>>> import numpy as np
>>> np.set_printoptions(precision=2, suppress=True, linewidth=100, legacy="1.25")
>>> K = np.array([[-1, -1, -1, 1, 1, 1],
...     [0, 0, -3, 0, 0, 3],
...     [0, -1, 0, 0, 1, 0],
...     [2, 2, 2, -1, -1, -1],
...     [0, 0, 6, 0, 0, -3],
...     [0, 2, 0, 0, -1, 0]])
>>> K @ K
array([[  3,   6,  12,  -2,  -4,  -8],
       [  0,   9,   0,   0,  -6,   0],
       [  0,   0,   9,   0,   0,  -6],
       [ -4,  -8, -16,   3,   6,  12],
       [  0, -12,   0,   0,   9,   0],
       [  0,   0, -12,   0,   0,   9]])
>>> assert K == K.T
Traceback (most recent call last):
  File "<python-input-4>", line 1, in <module>
    assert K == K.T
           ^^^^^^^^
ValueError: The truth value of an array with more than one element is ambiguous. Use a.any() or a.all()
>>> m1 = np.loadtxt("run7.csv", delimiter=",")
>>> m1
array([[ 0.29, -5.49, -1.14,  0.67],
       [-0.68, -0.08, -0.12, -0.1 ],
       [ 0.13,  2.65,  1.39, -0.1 ],
       [ 1.11,  4.47, -0.22,  1.75],
       [ 0.44, -2.61, -0.38,  0.47],
       [-1.33, -6.97, -0.42, -2.25],
       [-0.5 ,  1.95,  1.68, -1.87],
       [ 0.79,  3.96,  0.28,  1.15],
       [-0.54, -1.12,  0.62, -1.28],
       [ 1.09,  7.18,  0.99,  1.77],
       [ 0.98,  1.02, -0.36,  1.03]])
>>> # column 1 is much longer than the rest
>>> other = np.c_[m1[:, :2] @ np.array([[4, 4], [3, 3]]), np.array([0, 3, 0, 2, 0, 3, 1, 0, 0, 1, 1])]
>>> other
array([[-15.31, -15.31,   0.  ],
       [ -2.96,  -2.96,   3.  ],
       [  8.47,   8.47,   0.  ],
       [ 17.85,  17.85,   2.  ],
       [ -6.07,  -6.07,   0.  ],
       [-26.23, -26.23,   3.  ],
       [  3.85,   3.85,   1.  ],
       [ 15.04,  15.04,   0.  ],
       [ -5.52,  -5.52,   0.  ],
       [ 25.9 ,  25.9 ,   1.  ],
       [  6.98,   6.98,   1.  ]])
>>> np.linalg.norm(np.linalg.qr(m1)[0].T @ other, axis=0) ** 2 / ((other ** 2).sum(axis=0) + 1e-12)
array([1.  , 1.  , 0.05])
>>> np.round(np.linalg.lstsq(m1, other[:, 0])[0], 2) + 0
array([4., 3., 0., 0.])
